$ python -q
>>> import numpy as np
>>> from numpy import linalg as LA
>>> np.set_printoptions(precision=2, suppress=True, linewidth=200)
>>> sig = 3 * 0.7 ** np.arange(4)
>>> O, _ = LA.qr(np.array([[0.2, -0.4, -0.5, -0.7],
...     [-0.4, -0.6, -0.1, 1.8],
...     [0.5, 1.2, -1.5, -0.7],
...     [-0.2, -1.3, -0.4, 0.2]]))
>>> rng = np.random.default_rng(62)
>>> feats = rng.normal(size=(18, 4)) * sig @ O
>>> print(feats)
[[-0.53  1.67  2.46  3.25]
 [ 0.09  3.17  1.22  1.01]
 [ 1.77  2.36  1.27  2.29]
 [-2.2  -3.45  1.54 -1.52]
 [-0.55  1.43 -0.09  0.61]
 [-2.9  -6.19 -0.79 -6.33]
 [ 2.78  2.5  -0.9   3.07]
 [ 0.8  -0.56  0.42 -1.99]
 [ 0.64 -0.24 -1.02  1.11]
 [-0.95  1.21 -1.99  0.34]
 [-2.62 -3.81  0.1  -4.54]
 [-0.61  0.17 -0.92 -3.33]
 [-1.29  0.88  2.18 -0.74]
 [ 1.17  1.32 -0.92  1.07]
 [ 0.13 -2.49 -3.08 -3.39]
 [-0.39 -2.4   4.34 -2.17]
 [ 2.66 -2.11 -0.26 -2.22]
 [-2.   -3.47  1.92 -2.82]]
>>> Z = feats[[11, 2]].astype(float)
>>> for _ in range(7):
...     labels = LA.norm(feats[:, None] - Z, axis=-1).argmin(axis=1)
...     Z = np.array([feats[labels == j].mean(axis=0) for j in range(2)])
... 
>>> print(labels)
[1 1 1 0 1 0 1 0 1 1 0 0 1 1 0 0 0 0]
>>> print(np.bincount(labels))
[9 9]
>>> print(Z)
[[-0.79 -2.7   0.36 -3.15]
 [ 0.35  1.59  0.24  1.33]]
>>> W0 = np.load("x.npy")
>>> print(W0)
[[0 0 0 0 0 0]
 [0 0 0 0 1 0]
 [0 0 0 1 0 0]
 [0 0 1 0 0 0]
 [0 1 0 0 0 1]
 [0 0 0 0 1 0]]
>>> print(round(float(LA.eigvalsh(W0).min()), 2))
-1.41
>>> print(np.all(LA.eigvalsh(W0) > 0))
False
>>> labels = rng.permutation(6)
>>> print(labels)
[1 4 3 2 0 5]
>>> other = W0[labels][:, labels]
>>> print(np.trace(other))
0
>>> print(np.allclose(other, W0))
False
>>> w1 = np.array([[1, 5], [3, 1], [2, 5], [1, 5], [1, 2], [2, 0]])
>>> beta = np.array([2, -2])
>>> H = np.maximum(W0 @ w1 + beta, 0)
>>> print(H)
[[2 0]
 [3 0]
 [3 3]
 [4 3]
 [7 0]
 [3 0]]
>>> print((H > 0).mean(axis=0))
[1.   0.33]
>>> Z = np.array([[-2, -1], [2, 0]])
>>> print(H @ Z)
[[ -4  -2]
 [ -6  -3]
 [  0  -3]
 [ -2  -4]
 [-14  -7]
 [ -6  -3]]
>>> print(w1 @ Z)
[[ 8 -1]
 [-4 -3]
 [ 6 -2]
 [ 8 -1]
 [ 2 -1]
 [-4 -2]]
>>> print((H @ Z).round(6).argmax(axis=1))
[1 1 0 0 1 1]
>>> f, g = H[2], H[1]
>>> print(f @ g)
9
>>> p = (f @ g) / (f @ f) * f
>>> print((g - p) @ f)
0.0
>>> print(np.round(LA.norm(f + g) ** 2 + LA.norm(f - g) ** 2, 2))
54.0
>>> print(g - p)
[ 1.5 -1.5]
>>> data = np.array([[1, -1, 1, 2, 1, -3],
...     [-1, 1, -1, -2, -1, 3],
...     [1, -1, 1, 2, 1, -3],
...     [2, -2, 2, 4, 2, -6],
...     [1, -1, 1, 2, 1, -3],
...     [-3, 3, -3, -6, -3, 9]])
>>> print(data)
[[ 1 -1  1  2  1 -3]
 [-1  1 -1 -2 -1  3]
 [ 1 -1  1  2  1 -3]
 [ 2 -2  2  4  2 -6]
 [ 1 -1  1  2  1 -3]
 [-3  3 -3 -6 -3  9]]
>>> # symmetric
>>> cov = data.T @ data
>>> print(LA.matrix_rank(cov))
1
>>> print(np.round(LA.eigvalsh(cov)[::-1], 2) + 0)
[289.   0.   0.   0.   0.   0.]
>>> print((data @ data.T).shape)
(6, 6)
>>> mat = np.array([[-37, -2, 1, -3, -3, 2],
...     [-3, -32, -3, 0, -2, 1],
...     [0, 3, -22, -3, -1, 1],
...     [1, 0, 3, 7, 2, -3],
...     [-1, -2, -1, -3, 41, 3],
...     [-3, -2, 3, -1, 0, -23]])
>>> print(mat)
[[-37  -2   1  -3  -3   2]
 [ -3 -32  -3   0  -2   1]
 [  0   3 -22  -3  -1   1]
 [  1   0   3   7   2  -3]
 [ -1  -2  -1  -3  41   3]
 [ -3  -2   3  -1   0 -23]]
>>> f = np.array([1, 2, 1, 1, 2, 1])
>>> other = mat + np.outer(f, np.eye(6)[4])
>>> print(other)
[[-37.  -2.   1.  -3.  -2.   2.]
 [ -3. -32.  -3.   0.   0.   1.]
 [  0.   3. -22.  -3.   0.   1.]
 [  1.   0.   3.   7.   3.  -3.]
 [ -1.  -2.  -1.  -3.  43.   3.]
 [ -3.  -2.   3.  -1.   1. -23.]]
>>> blk = np.stack([other, 5 * other, other[::-1]])
>>> print(np.einsum("bij,cij->bc", blk, blk))
[[  5440.  27200.    112.]
 [ 27200. 136000.    560.]
 [   112.    560.   5440.]]
>>> print(LA.matrix_rank(blk))
[6 6 6]
>>> print(LA.matrix_rank(blk.reshape(3, -1)))
2
>>> print(LA.norm(blk, axis=(1, 2)))
[ 73.76 368.78  73.76]
>>> print(blk.sum(axis=0))
[[-225.  -14.    9.  -19.  -11.  -11.]
 [ -19. -194.  -19.   -3.   43.    9.]
 [   1.   18. -129.  -11.    3.    3.]
 [   6.    3.   -4.   39.   18.  -17.]
 [  -9.  -44.   -9.  -18.  258.   19.]
 [ -55.  -14.   19.   -9.    4. -136.]]
>>> other = LA.inv(mat)
>>> print(np.round(mat @ other, 2) + 0)
[[1. 0. 0. 0. 0. 0.]
 [0. 1. 0. 0. 0. 0.]
 [0. 0. 1. 0. 0. 0.]
 [0. 0. 0. 1. 0. 0.]
 [0. 0. 0. 0. 1. 0.]
 [0. 0. 0. 0. 0. 1.]]
>>> print(np.round(LA.det(mat) * LA.det(other), 2))
1.0
>>> print(round(float(LA.cond(mat)), 2))
6.39
>>> print((mat + mat.T) / 2)
[[-37.   -2.5   0.5  -1.   -2.   -0.5]
 [ -2.5 -32.    0.    0.   -2.   -0.5]
 [  0.5   0.  -22.    0.   -1.    2. ]
 [ -1.    0.    0.    7.   -0.5  -2. ]
 [ -2.   -2.   -1.   -0.5  41.    1.5]
 [ -0.5  -0.5   2.   -2.    1.5 -23. ]]
>>> print(np.trace(mat))
-66
>>> print(round(float(np.abs(LA.eigvals(mat)).max()), 2))
40.94
>>> X = np.loadtxt("dump.csv", delimiter=",")
>>> print(X)
[[-0.37  0.07  0.68]
 [-0.33 -0.11  0.52]
 [-0.44  0.09 -0.22]
 [ 0.33 -0.7   0.15]
 [ 0.33  0.26  0.36]
 [-0.37 -0.63 -0.12]
 [-0.44  0.14 -0.25]]
>>> other = np.c_[X[:, :2] @ np.array([[3, 4], [5, -4]]), np.array([4, 6, -2, -3, -2, -5, -6])]
>>> print(other)
[[-0.75 -1.77  4.  ]
 [-1.55 -0.89  6.  ]
 [-0.89 -2.13 -2.  ]
 [-2.48  4.12 -3.  ]
 [ 2.31  0.28 -2.  ]
 [-4.28  1.06 -5.  ]
 [-0.64 -2.33 -6.  ]]
>>> print(LA.matrix_rank(other))
3
>>> x0 = np.array([2, -3, 3])
>>> print(LA.norm(X @ x0) <= LA.norm(X, 2) * LA.norm(x0) + 1e-9)
True
>>> other = X / LA.norm(X, axis=1, keepdims=True)
>>> cov = other @ other.T
>>> print(round(np.degrees(np.arccos(np.clip(cov[2, 6], -1, 1))), 2))
6.1
>>> print(np.argwhere(np.triu(np.abs(cov) > 0.95, 1)))
[[0 1]
 [2 6]]
>>> print((cov - 2 * np.eye(7)).round(6).argmax(axis=1))
[1 0 6 5 0 3 2]
>>> other = np.array([[3, 3], [4, 4], [5, 0]])
>>> print(np.einsum("ij,ij->i", X, X))
[0.6  0.39 0.25 0.62 0.31 0.55 0.28]
>>> print(np.einsum("ij->j", X))
[-1.29 -0.88  1.11]
>>> print(LA.matrix_rank(np.vstack([X, other.T])))
3
>>> x0 = np.array([2, 1, 1])
>>> target = X @ x0
>>> print(LA.solve(X.T @ X, X.T @ target))
[2. 1. 1.]
>>> target = target + 0.3 * rng.normal(size=7)
>>> print(target)
[-0.53 -0.09 -1.18 -0.1   1.06 -1.82 -0.98]
>>> beta, *_ = LA.lstsq(X, target)
>>> print(beta)
[2.17 1.24 0.68]
>>> print(beta.round())
[2. 1. 1.]
>>> print(np.round(X.T @ (target - X @ beta), 2) + 0)
[0. 0. 0.]
>>> m1 = np.load("out8.npy")
>>> print(m1)
[[ 1  5 -5  1]
 [-2 -5  2 -2]
 [ 0 -4 -5 -4]
 [-3  4  3  2]
 [ 1 -1 -3 -1]]
>>> O = m1.astype(float).copy()
>>> for j in range(4):
...     O[:, j] -= O[:, :j] @ (O[:, :j].T @ O[:, j])
...     O[:, j] /= LA.norm(O[:, j])
... 
>>> print(np.round(O.T @ m1, 2) + 0)
[[ 3.87  0.52 -5.42 -0.52]
 [ 0.    9.1   0.31  4.43]
 [ 0.    0.    6.52  2.43]
 [ 0.    0.    0.    0.48]]
>>> other = np.c_[m1[:, :3] @ np.array([[2, 3, -3], [-3, -3, 1], [2, 3, 3]]), np.array([0, 0, 2, 1, 1])]
>>> print(other)
[[-23 -27 -13   0]
 [ 15  15   7   0]
 [  2  -3 -19   2]
 [-12 -12  22   1]
 [ -1  -3 -13   1]]
>>> print(np.round(LA.lstsq(m1, other[:, 0])[0], 2) + 0)
[ 2. -3.  2.  0.]
>>> proj = feats @ LA.solve(feats.T @ feats, feats.T)
>>> print(np.round(LA.eigvalsh(proj), 2) + 0)
[0. 0. 0. 0. 0. 0. 0. 0. 0. 0. 0. 0. 0. 0. 1. 1. 1. 1.]
>>> print(round(np.trace(proj), 2))
4.0
>>> print(proj @ feats[:, 1])
[ 1.67  3.17  2.36 -3.45  1.43 -6.19  2.5  -0.56 -0.24  1.21 -3.81  0.17  0.88  1.32 -2.49 -2.4  -2.11 -3.47]
>>> print(LA.matrix_rank(np.eye(18) - proj))
14
>>> E = np.load("arr.npy")
>>> print(E)
[[ 2  0  0  4  4  2]
 [-2  0  0 -4 -4 -2]
 [ 0  0  0  0  0  0]
 [ 0  0  0  0  0  0]
 [-2  0  0 -4 -4 -2]
 [-3  0  0 -6 -6 -3]
 [-3  0  0 -6 -6 -3]]
>>> other = np.array([[0, -2, -2],
...     [2, 2, 2],
...     [2, -1, -1],
...     [1, 2, 2],
...     [-1, -2, 0],
...     [-2, -2, 1]])
>>> print(other.T @ E.T)
[[-4  4  0  0  4  6  6]
 [-8  8  0  0  8 12 12]
 [ 6 -6  0  0 -6 -9 -9]]
>>> print(np.vstack([E, other.T]).shape)
(10, 6)
>>> print(np.einsum("ik,kj->ji", E, other))
[[-4  4  0  0  4  6  6]
 [-8  8  0  0  8 12 12]
 [ 6 -6  0  0 -6 -9 -9]]
>>> print(LA.matrix_rank(E @ other))
1
>>> print(np.einsum("ik,kj->ij", E, other))
[[-4 -8  6]
 [ 4  8 -6]
 [ 0  0  0]
 [ 0  0  0]
 [ 4  8 -6]
 [ 6 12 -9]
 [ 6 12 -9]]
>>> print(np.einsum("ij,ij->i", E, E))
[40 40  0  0 40 90 90]
>>> print(E @ other)
[[-4 -8  6]
 [ 4  8 -6]
 [ 0  0  0]
 [ 0  0  0]
 [ 4  8 -6]
 [ 6 12 -9]
 [ 6 12 -9]]
>>> print(np.einsum("ij->j", E))
[ -8   0   0 -16 -16  -8]
>>> U, sig, Vh = LA.svd(E)
>>> evecs = Vh[:(sig > 1e-8).sum()]
>>> x0 = E[2] + 2 * E[0] + rng.integers(2) * np.eye(6)[3]
>>> print(x0)
[4. 0. 0. 9. 8. 4.]
>>> print(round(float(LA.norm(x0 - evecs.T @ evecs @ x0)), 2))
0.77
>>> print(evecs.T @ evecs)
[[0.1 0.  0.  0.2 0.2 0.1]
 [0.  0.  0.  0.  0.  0. ]
 [0.  0.  0.  0.  0.  0. ]
 [0.2 0.  0.  0.4 0.4 0.2]
 [0.2 0.  0.  0.4 0.4 0.2]
 [0.1 0.  0.  0.2 0.2 0.1]]
>>> print(np.diag(evecs.T @ evecs))
[0.1 0.  0.  0.4 0.4 0.1]
>>> print(LA.matrix_rank(np.vstack([E, x0])))
2
>>> def softmax(z):
...     e = np.exp(z - z.max(axis=-1, keepdims=True))
...     return e / e.sum(axis=-1, keepdims=True)
... 
>>> print(np.round(softmax(10 * E[1]), 2) + 0)
[0.  0.5 0.5 0.  0.  0. ]
>>> print(softmax(E[1]))
[0.06 0.43 0.43 0.01 0.01 0.06]
>>> S = E @ E.T / np.sqrt(6)
>>> print(np.round(softmax(S + np.triu(np.full(S.shape, -np.inf), 1)), 2) + 0)
[[1.   0.   0.   0.   0.   0.   0.  ]
 [0.   1.   0.   0.   0.   0.   0.  ]
 [0.33 0.33 0.33 0.   0.   0.   0.  ]
 [0.25 0.25 0.25 0.25 0.   0.   0.  ]
 [0.   0.5  0.   0.   0.5  0.   0.  ]
 [0.   0.   0.   0.   0.   1.   0.  ]
 [0.   0.   0.   0.   0.   0.5  0.5 ]]
>>> print(np.round(softmax(S), 2) + 0)
[[1.   0.   0.   0.   0.   0.   0.  ]
 [0.   0.   0.   0.   0.   0.5  0.5 ]
 [0.14 0.14 0.14 0.14 0.14 0.14 0.14]
 [0.14 0.14 0.14 0.14 0.14 0.14 0.14]
 [0.   0.   0.   0.   0.   0.5  0.5 ]
 [0.   0.   0.   0.   0.   0.5  0.5 ]
 [0.   0.   0.   0.   0.   0.5  0.5 ]]
>>> print(softmax(S)[1] @ E)
[-3.  0.  0. -6. -6. -3.]
>>> J = np.load("w.npy")
>>> print(J)
[[ 0.12 -0.64  0.45 -0.24]
 [-0.24  0.87 -0.72  0.41]
 [-0.36 -0.71 -0.12 -0.22]
 [-0.76  0.92 -0.96  0.54]
 [ 0.14  0.9  -0.41  0.4 ]
 [-0.35  0.37 -0.56  0.16]
 [-0.57 -0.94 -0.1  -0.42]
 [ 0.47  0.84  0.14  0.3 ]
 [-0.35 -0.9   0.16 -0.38]
 [ 0.12 -0.64  0.45 -0.24]
 [-0.04  0.24 -0.16  0.08]
 [ 0.18 -0.58  0.48 -0.22]
 [ 0.49  0.67  0.35  0.18]
 [ 0.59  1.   -0.45  0.71]
 [ 0.5   0.05  0.6  -0.05]
 [-0.41  0.13 -0.55  0.09]
 [-0.06  1.   -0.93  0.8 ]
 [-0.41 -0.04 -0.51  0.04]
 [ 0.24 -0.52  0.51 -0.2 ]
 [ 0.3   0.91 -0.25  0.41]
 [ 0.6  -0.19  0.76 -0.14]
 [ 0.38 -0.56  0.66 -0.24]
 [ 0.45 -0.21  0.62 -0.12]
 [ 0.74  0.97  0.35  0.46]
 [-0.52  0.98 -0.94  0.63]
 [-0.16  0.07 -0.24  0.04]]
>>> # row 9 repeats row 0
>>> Ac = (J - J.mean(axis=0)) / J.std(axis=0)
>>> print(Ac.std(axis=0))
[1. 1. 1. 1.]
>>> print(np.argwhere(np.abs(Ac) > 2))
[[16  3]]
>>> beta = LA.lstsq(np.delete(Ac, 0, axis=1), Ac[:, 0])[0]
>>> print(np.abs(beta).argmax())
1
>>> print(beta)
[0.04 1.31 0.88]
